>>> import numpy as np
>>> import numpy.linalg as la
>>> np.set_printoptions(precision=2, suppress=True, linewidth=200, sign=" ")
>>> tidy = lambda a: np.round(a, 2) + 0
>>> M = np.loadtxt("test16.csv", delimiter=",")
>>> print(M)
[[ 0.  0.  0.  1.  1.  0.  0.]
 [ 0.  0.  0.  0.  0.  0.  0.]
 [ 0.  0.  0.  1.  0.  0.  0.]
 [ 1.  0.  1.  0.  1.  0.  1.]
 [ 1.  0.  0.  1.  0.  0.  0.]
 [ 0.  0.  0.  0.  0.  0.  0.]
 [ 0.  0.  0.  1.  0.  0.  0.]]
>>> # symmetric, so the eigenvalues are real
>>> vals, V = la.eigh(M)
>>> x = np.array([3, 4, 4, 3, 1, 5, 1])
>>> print(np.abs(M).sum(axis=1).max(), tidy(np.abs(vals).max()))
4.0 2.34
>>> print(x @ M @ x)
60.0
>>> print(tidy(V * np.maximum(vals, 0) @ V.T))
[[ 0.62  0.    0.19  0.65  0.62  0.    0.19]
 [ 0.    0.    0.    0.    0.    0.    0.  ]
 [ 0.19  0.    0.3   0.46  0.19  0.    0.3 ]
 [ 0.65  0.    0.46  0.97  0.65  0.    0.46]
 [ 0.62  0.    0.19  0.65  0.62  0.    0.19]
 [ 0.    0.    0.    0.    0.    0.    0.  ]
 [ 0.19  0.    0.3   0.46  0.19  0.    0.3 ]]
>>> print(tidy(V * np.abs(vals) @ V.T))
[[ 1.25  0.    0.38  0.31  0.25  0.    0.38]
 [ 0.    0.    0.    0.    0.    0.    0.  ]
 [ 0.38  0.    0.59 -0.07  0.38  0.    0.59]
 [ 0.31  0.   -0.07  1.95  0.31  0.   -0.07]
 [ 0.25  0.    0.38  0.31  1.25  0.    0.38]
 [ 0.    0.    0.    0.    0.    0.    0.  ]
 [ 0.38  0.    0.59 -0.07  0.38  0.    0.59]]
>>> print((np.sign(V[:, -1].round(6)) == np.sign(V[0, -1].round(6))).astype(int))
[ 1  0  1  1  1  0  1]
>>> print(tidy(x @ M @ x / (x @ x)), tidy(vals[0]), tidy(vals[-1]))
0.78 -1.81 2.34
>>> J = np.loadtxt("x.csv", delimiter=",")
>>> print(J)
[[ 0. -1. -2.]
 [ 0.  0.  0.]
 [ 0.  0.  0.]]
>>> # rows and columns are dependent
>>> left, sig, vt = la.svd(J)
>>> V = vt[:(sig > 1e-8).sum()]
>>> rng = np.random.default_rng(70539)
>>> x = J[0] + -2 * J[1] + rng.integers(2) * np.eye(3)[0]
>>> print(x)
[ 1. -1. -2.]
>>> print(np.allclose(V.T @ V @ x, x))
False
>>> print(tidy(la.norm(x - V.T @ V @ x)))
1.0
>>> print([round(float(x), 2) for x in la.svd(J, compute_uv=False)[:3]])
[2.24, 0.0, 0.0]
>>> print(tidy(la.norm(J, 2) / la.norm(J)))
1.0
>>> print(la.cond(J) > 100)
True
>>> K = np.load("sample16.npy")
>>> print(K)
[[-14.69   4.15  15.31  -0.12  15.87]
 [-26.04  -0.33  19.23  21.22 -21.68]
 [-35.83 -21.74  -4.06  11.61 -10.53]
 [ -9.84   0.31   3.81  11.14  -5.25]
 [ 22.08  -7.87 -14.37  26.18   9.77]
 [  3.23 -19.33  16.36 -28.89  -5.14]
 [ 29.32  -7.64  -2.41  -5.73  19.37]
 [ 25.08  -0.32  32.67  -2.52   5.05]
 [  3.99   1.37   2.    -0.05   4.93]
 [ 21.3  -17.38 -29.98  -5.86  -2.24]
 [ 16.15   0.27  20.24  11.23  11.01]
 [ 15.92 -27.88  -1.04  -8.32   4.94]
 [-13.08  -6.88   7.94  21.41   7.2 ]
 [ -9.55  -4.87 -13.24  -4.52   4.88]
 [ 44.55 -13.24  13.69  22.33 -11.27]
 [  5.37  10.3   24.18  -7.57  -6.42]
 [-18.59  10.61 -22.33  24.71  14.14]
 [ 19.51 -15.44   2.63  -1.33   9.32]
 [ 25.58 -11.08  16.21  -1.66  -9.84]
 [ 24.49 -14.81  41.02 -16.1   -2.52]
 [ -1.19 -12.32  35.12  20.99  -4.95]
 [ -4.26   4.18   5.72 -15.52   7.52]
 [ 15.54  -3.31  -7.52 -23.11   1.63]
 [-18.69  -1.58  26.08  19.74 -11.68]
 [ 23.88 -15.88  -9.1   14.28   5.48]
 [ 23.99   8.05   1.6   -6.12   1.8 ]
 [-22.95  10.86 -21.58 -30.35  -0.48]
 [-27.99  -7.65  13.71  14.13  -1.08]
 [-21.    -7.53 -16.11   4.42   0.32]
 [  5.62  11.92  -5.42  39.01  -3.05]
 [ 23.52   7.34  13.75   6.2   -6.24]
 [-16.95 -10.73  -3.17  14.78 -11.55]
 [ -6.68 -16.76  -0.71  11.03   8.62]
 [-14.4   12.06   4.66  33.91 -28.58]
 [  2.3    2.47  -2.27   0.86   8.3 ]
 [-19.71  -9.2    6.49 -10.09 -15.61]
 [ 11.51  11.44   5.39  -7.52 -11.23]]
>>> d = la.norm(K[:, None] - K[None], axis=-1)
>>> print(d.mean(axis=1).argmax())
26
>>> print((d + 1e9 * np.eye(37)).round(6).argmin(axis=1))
[ 21  23  31  31  24  22  17  10  34  24   7  17  32  28  18  36  28  11  30   7  23   8  25   1   4  36  13  12  13   4  25   3  12   1   8  31  25]
>>> print(tidy(d[:5, :5]))
[[  0.    45.05  48.24  27.26  55.73]
 [ 45.05   0.    36.24  29.53  67.19]
 [ 48.24  36.24   0.    35.38  65.4 ]
 [ 27.26  29.53  35.38   0.    43.22]
 [ 55.73  67.19  65.4   43.22   0.  ]]
>>> print(np.flatnonzero(d[33] < d.mean() / 2))
[ 33]
>>> print(np.unravel_index(d.round(6).argmax(), d.shape))
(np.int64(14), np.int64(26))
>>> print(d[33].round(6).argsort(kind="stable")[:4])
[ 33   1  23  29]
>>> Y = np.c_[K[:, :2] @ np.array([[3, 3], [-1, -1]]), np.array([-2, -4, 5, -2, 8, -2, -4, -5, -7, 6, -9, 0, -8, 8, 1, -5, 0, 8, 9, -8, 7, -7, 0, 4, 1, 7, 5, -5, -2, 1, 3, 0, 2, -8, -8, -8, -2])]
>>> print(tidy(Y))
[[-48.22 -48.22  -2.  ]
 [-77.79 -77.79  -4.  ]
 [-85.75 -85.75   5.  ]
 [-29.83 -29.83  -2.  ]
 [ 74.11  74.11   8.  ]
 [ 29.02  29.02  -2.  ]
 [ 95.6   95.6   -4.  ]
 [ 75.56  75.56  -5.  ]
 [ 10.6   10.6   -7.  ]
 [ 81.28  81.28   6.  ]
 [ 48.18  48.18  -9.  ]
 [ 75.64  75.64   0.  ]
 [-32.36 -32.36  -8.  ]
 [-23.78 -23.78   8.  ]
 [146.89 146.89   1.  ]
 [  5.81   5.81  -5.  ]
 [-66.38 -66.38   0.  ]
 [ 73.97  73.97   8.  ]
 [ 87.82  87.82   9.  ]
 [ 88.28  88.28  -8.  ]
 [  8.75   8.75   7.  ]
 [-16.96 -16.96  -7.  ]
 [ 49.93  49.93   0.  ]
 [-54.49 -54.49   4.  ]
 [ 87.52  87.52   1.  ]
 [ 63.92  63.92   7.  ]
 [-79.71 -79.71   5.  ]
 [-76.32 -76.32  -5.  ]
 [-55.47 -55.47  -2.  ]
 [  4.94   4.94   1.  ]
 [ 63.22  63.22   3.  ]
 [-40.12 -40.12   0.  ]
 [ -3.28  -3.28   2.  ]
 [-55.26 -55.26  -8.  ]
 [  4.43   4.43  -8.  ]
 [-49.93 -49.93  -8.  ]
 [ 23.09  23.09  -2.  ]]
>>> print(tidy(la.norm(Y - K @ la.lstsq(K, Y)[0], axis=0)))
[  0.     0.    29.67]
>>> print(la.matrix_rank(np.c_[K, Y]))
6
>>> print(la.matrix_rank(Y))
2
>>> print(tidy(la.lstsq(K, Y[:, 0])[0]))
[ 3. -1.  0.  0.  0.]
>>> Xc = (K - K.mean(axis=0)) / K.std(axis=0)
>>> print(tidy(Xc.std(axis=0)))
[ 1.  1.  1.  1.  1.]
>>> print(np.argwhere(np.abs(Xc) > 2))
[[  1   4]
 [  5   3]
 [  9   2]
 [ 11   1]
 [ 14   0]
 [ 19   2]
 [ 26   3]
 [ 29   3]
 [ 33   4]]
>>> coef = la.lstsq(np.delete(Xc, 2, axis=1), Xc[:, 2])[0]
>>> print(tidy(1 - np.var(Xc[:, 2] - np.delete(Xc, 2, axis=1) @ coef)))
0.11
>>> Y = K + rng.integers(-2, 3, (37, 3)) @ rng.integers(-2, 3, (3, 5))
>>> print(tidy(Y))
[[-15.69   5.15  14.31   2.88  15.87]
 [-24.04  -2.33  21.23  23.22 -21.68]
 [-35.83 -21.74  -4.06  19.61 -12.53]
 [ -6.84  -2.69   6.81  10.14  -2.25]
 [ 20.08  -5.87 -16.37  24.18   7.77]
 [  1.23 -17.33  14.36 -26.89  -5.14]
 [ 26.32  -4.64  -5.41  -0.73  17.37]
 [ 33.08  -8.32  40.67  -2.52  11.05]
 [  6.99  -1.63   5.    -1.05   7.93]
 [ 25.3  -21.38 -25.98  -9.86   3.76]
 [ 12.15   4.27  16.24  11.23   9.01]
 [ 18.92 -30.88   1.96 -13.32   8.94]
 [-15.08  -4.88   5.94  19.41   5.2 ]
 [-14.55   0.13 -18.24  -5.52   0.88]
 [ 44.55 -13.24  13.69  22.33 -12.27]
 [  9.37   6.3   28.18 -11.57  -0.42]
 [-15.59   7.61 -19.33  19.71  19.14]
 [ 18.51 -14.44   1.63  -2.33   8.32]
 [ 29.58 -15.08  20.21  -5.66  -4.84]
 [ 21.49 -11.81  38.02 -15.1   -3.52]
 [  0.81 -14.32  37.12  14.99  -2.95]
 [ -7.26   7.18   2.72 -10.52   2.52]
 [ 18.54  -6.31  -4.52 -28.11   3.63]
 [-16.69  -3.58  28.08  21.74 -11.68]
 [ 19.88 -11.88 -13.1   18.28   3.48]
 [ 20.99  11.05  -1.4   -1.12  -2.2 ]
 [-16.95   4.86 -15.58 -28.35   3.52]
 [-26.99  -8.65  14.71  19.13  -2.08]
 [-21.    -7.53 -16.11   0.42   1.32]
 [  2.62  14.92  -8.42  36.01  -5.05]
 [ 26.52   4.34  16.75   1.2   -3.24]
 [-14.95 -12.73  -1.17   8.78  -8.55]
 [ -5.68 -17.76   0.29  12.03   7.62]
 [-16.4   14.06   2.66  31.91 -28.58]
 [ -0.7    5.47  -5.27  -2.14   7.3 ]
 [-12.71 -16.2   13.49 -11.09 -10.61]
 [ 13.51   9.44   7.39  -9.52  -8.23]]
>>> print(tidy(la.svd(Y - K, compute_uv=False)))
[ 40.23  19.86   5.93   0.     0.  ]
>>> print(la.matrix_rank(Y - K, tol=1e-8))
3
>>> z = K[:, 2] > np.median(K[:, 2])
>>> f = K[z].mean(axis=0) - K[~z].mean(axis=0)
>>> print(z.astype(int))
[ 1  1  0  0  0  1  0  1  0  0  1  0  1  0  1  1  0  0  1  1  1  1  0  1  0  0  0  1  0  0  1  0  0  1  0  1  1]
>>> print(tidy(f))
[-0.02  3.25 25.19  0.69 -8.16]
>>> print(((K - K.mean(axis=0)) @ f > 0).astype(int))
[ 1  1  0  1  0  1  0  1  0  0  1  0  1  0  1  1  0  0  1  1  1  0  0  1  0  0  0  1  0  0  1  0  0  1  0  1  1]
>>> print(np.argsort(-np.abs(f).round(6), kind="stable"))
[ 2  4  1  3  0]
>>> A = np.loadtxt("block12.csv", delimiter=",")
>>> print(A)
[[  2.62 -10.89  -0.53  -0.79  -2.24   0.73   3.9 ]
 [ -0.15  -2.67  -1.57  -4.45  -1.21   2.99  -2.51]
 [ -0.77  -0.56  -3.18  -2.66  -0.62   2.37  -3.95]
 [ -5.82  -0.21  -2.93  -3.81  -1.29   1.5   -1.24]
 [ -3.4   -2.03  -4.47  -2.06  -1.41   0.29   1.7 ]
 [  3.06 -10.66  -0.44  -0.57  -3.54  -0.28   3.45]
 [ -3.07  -1.48  -5.28  -2.56  -2.01   1.57  -0.69]
 [ -0.25  -3.98  -0.48  -4.6   -0.28   0.12  -1.45]
 [ -4.88  -0.9   -4.17  -3.72  -1.49   1.17  -0.87]
 [ -0.95  -4.13  -2.82  -4.23  -2.07   0.23  -2.54]
 [  2.62 -11.19   0.3   -0.03  -2.37   0.62   4.08]
 [  1.96  -2.2   -1.48  -3.65  -0.93   1.31  -1.76]
 [  2.31 -10.83  -2.39   0.33  -0.18   1.19   3.23]
 [ -0.18  -1.63  -1.85  -5.43  -0.07   3.26  -4.09]
 [ -4.34   1.12  -4.38  -2.98  -3.17   1.29   0.04]]
>>> Y = np.c_[A[:, :3] @ np.array([[1, 1, -1], [2, -1, -2], [-2, -2, 0]]), np.array([2, 1, 1, 0, 0, 1, 2, 1, 3, 3, 2, 3, 1, 1, 2])]
>>> print(tidy(Y))
[[-18.1   14.57  19.16   2.  ]
 [ -2.35   5.66   5.49   1.  ]
 [  4.47   6.15   1.89   1.  ]
 [ -0.38   0.25   6.24   0.  ]
 [  1.48   7.57   7.46   0.  ]
 [-17.38  14.6   18.26   1.  ]
 [  4.53   8.97   6.03   2.  ]
 [ -7.25   4.69   8.21   1.  ]
 [  1.66   4.36   6.68   3.  ]
 [ -3.57   8.82   9.21   3.  ]
 [-20.36  13.21  19.76   2.  ]
 [  0.52   7.12   2.44   3.  ]
 [-14.57  17.92  19.35   1.  ]
 [  0.26   5.15   3.44   1.  ]
 [  6.66   3.3    2.1    2.  ]]
>>> print(la.matrix_rank(Y))
4
>>> print(tidy(la.norm(Y - A @ la.lstsq(A, Y)[0], axis=0)))
[ 0.   0.   0.   3.1]
>>> print(tidy(la.norm(la.qr(A)[0].T @ Y, axis=0) ** 2 / ((Y ** 2).sum(axis=0) + 1e-12)))
[ 1.   1.   1.   0.8]
>>> print(tidy(la.lstsq(A, Y[:, 0])[0]))
[ 1.  2. -2.  0.  0.  0.  0.]
>>> x = np.array([0, -1, -2, 1])
>>> target = Y @ x
>>> print(tidy(la.solve(Y.T @ Y, Y.T @ target)))
[ 0. -1. -2.  1.]
>>> print(tidy(la.pinv(Y) @ Y))
[[ 1.  0.  0.  0.]
 [ 0.  1.  0.  0.]
 [ 0.  0.  1.  0.]
 [ 0.  0.  0.  1.]]
>>> target = target + 0.05 * rng.normal(size=15)
>>> print(tidy(target))
[-50.9  -15.68  -8.94 -12.69 -22.58 -50.03 -19.03 -20.02 -14.75 -24.2  -50.72  -8.98 -55.61 -11.02  -5.49]
>>> coef, *_ = la.lstsq(Y, target)
>>> print(tidy(coef))
[ 0.   -1.   -2.    1.01]
>>> print(coef.round())
[-0. -1. -2.  1.]
>>> print(tidy(Y.T @ (target - Y @ coef)))
[ 0.  0.  0.  0.]
>>> P = A @ la.solve(A.T @ A, A.T)
>>> print(tidy(P @ A[:, 3]))
[-0.79 -4.45 -2.66 -3.81 -2.06 -0.57 -2.56 -4.6  -3.72 -4.23 -0.03 -3.65  0.33 -5.43 -2.98]
>>> print(tidy(la.eigvalsh(P)))
[ 0.  0.  0.  0.  0.  0.  0.  0.  1.  1.  1.  1.  1.  1.  1.]
>>> print(np.allclose(P @ P, P))
True
>>> print(tidy(np.diag(P)))
[ 0.29  0.37  0.54  0.56  0.46  0.49  0.31  0.57  0.25  0.62  0.39  0.49  0.71  0.44  0.52]
>>> mat = np.loadtxt("m.csv", delimiter=",")
>>> print(mat)
[[  9.61 -39.63   3.5    0.7   -3.76]
 [ -0.19   2.42   3.02   0.14  30.31]
 [ -4.96   9.16 -11.29 -17.82   9.98]
 [  3.71 -20.39  -1.   -13.67  22.52]
 [ -2.11   7.89  -1.78   7.56   4.77]
 [ -4.17  15.29   2.53 -19.46   4.55]
 [-10.02 -23.51   5.06  -8.34   9.12]
 [ 15.44  14.59   2.22  -6.11 -18.13]
 [ -3.37  12.56  -4.02  -9.99  -2.48]
 [ -0.48 -49.78   1.63 -30.67  17.23]
 [ -3.13 -16.81   3.46   0.06  -7.23]
 [-10.03 -18.45  -0.71  -0.81  16.71]
 [ -3.12  12.43  -7.06  -0.77 -10.55]
 [ -4.7    3.67  -4.88  -1.23   0.01]
 [  6.28  15.61   6.6   10.77 -14.59]
 [ -8.11  23.84  -6.88  -1.03   4.45]
 [  7.1   13.49   1.99  20.94   4.8 ]
 [ -7.09 -23.01   4.12 -19.46   4.01]
 [-15.82 -18.84   0.67 -22.3   -1.78]
 [  8.64  27.11   1.02  -4.46 -16.46]
 [ -7.98  -5.23   0.03  -7.64   5.21]]
>>> x = np.array([3, -3, 0, -2, 2])
>>> target = mat @ x
>>> print(tidy(la.lstsq(mat, target)[0]))
[ 3. -3.  0. -2.  2.]
>>> target = target + 0.05 * rng.normal(size=21)
>>> print(tidy(target))
[138.78  52.58  13.26 144.68 -35.61 -10.36  75.28 -21.49 -32.81 243.62  26.48  60.16 -66.2  -22.5  -78.71 -84.87 -51.47  94.72  50.07 -79.36  17.48]
>>> coef, *_ = la.lstsq(mat, target)
>>> print(tidy(la.norm(target - mat @ coef)))
0.23
>>> print([round(float(la.norm(la.solve(mat.T @ mat + lam * np.eye(5), mat.T @ target))), 2) for lam in (0, 1, 10, 100)])
[5.1, 5.1, 5.06, 4.79]
>>> Xc = mat - mat.mean(axis=0)
>>> left, sig, vt = la.svd(Xc, full_matrices=False)
>>> print(tidy((sig ** 2).sum() ** 2 / (sig ** 4).sum()))
2.21
>>> print(tidy(vt[0] * np.sign(vt[0, np.abs(vt[0]).argmax()])))
[ 0.11  0.9  -0.05  0.3  -0.3 ]
>>> print(tidy(Xc.mean(axis=0)))
[ 0.  0.  0.  0.  0.]
>>> arr = np.array([[0.0, 0.0, 0.0, 0.0, 0.0, 0.0, -1.0, -1.0],
...     [0.0, 0.0, 0.0, -1.0, -1.0, -1.0, 0.0, 0.0],
...     [0.0, 0.0, 0.0, 0.0, 0.0, 0.0, 0.0, 0.0],
...     [0.0, -1.0, 0.0, 0.0, -1.0, -1.0, 0.0, 0.0],
...     [0.0, -1.0, 0.0, -1.0, 0.0, -1.0, 0.0, 0.0],
...     [0.0, -1.0, 0.0, -1.0, -1.0, 0.0, 0.0, 0.0],
...     [-1.0, 0.0, 0.0, 0.0, 0.0, 0.0, 0.0, -1.0],
...     [-1.0, 0.0, 0.0, 0.0, 0.0, 0.0, -1.0, 0.0]])
>>> left, sig, vt = la.svd(arr)
>>> print(tidy(sig))
[ 3.  2.  1.  1.  1.  1.  1.  0.]
>>> Y = left[:, :7] @ np.diag(sig[:7]) @ vt[:7]
>>> print(tidy(la.norm(arr - Y) / la.norm(arr)))
0.0
>>> print(tidy(Y))
[[ 0.  0.  0.  0.  0.  0. -1. -1.]
 [ 0.  0.  0. -1. -1. -1.  0.  0.]
 [ 0.  0.  0.  0.  0.  0.  0.  0.]
 [ 0. -1.  0.  0. -1. -1.  0.  0.]
 [ 0. -1.  0. -1.  0. -1.  0.  0.]
 [ 0. -1.  0. -1. -1.  0.  0.  0.]
 [-1.  0.  0.  0.  0.  0.  0. -1.]
 [-1.  0.  0.  0.  0.  0. -1.  0.]]
>>> print(tidy(la.det(arr)))
0.0
>>> print(np.flatnonzero(la.matrix_power((arr != 0) + (arr.T != 0) + np.eye(8), 8)[6]))
[ 0  6  7]
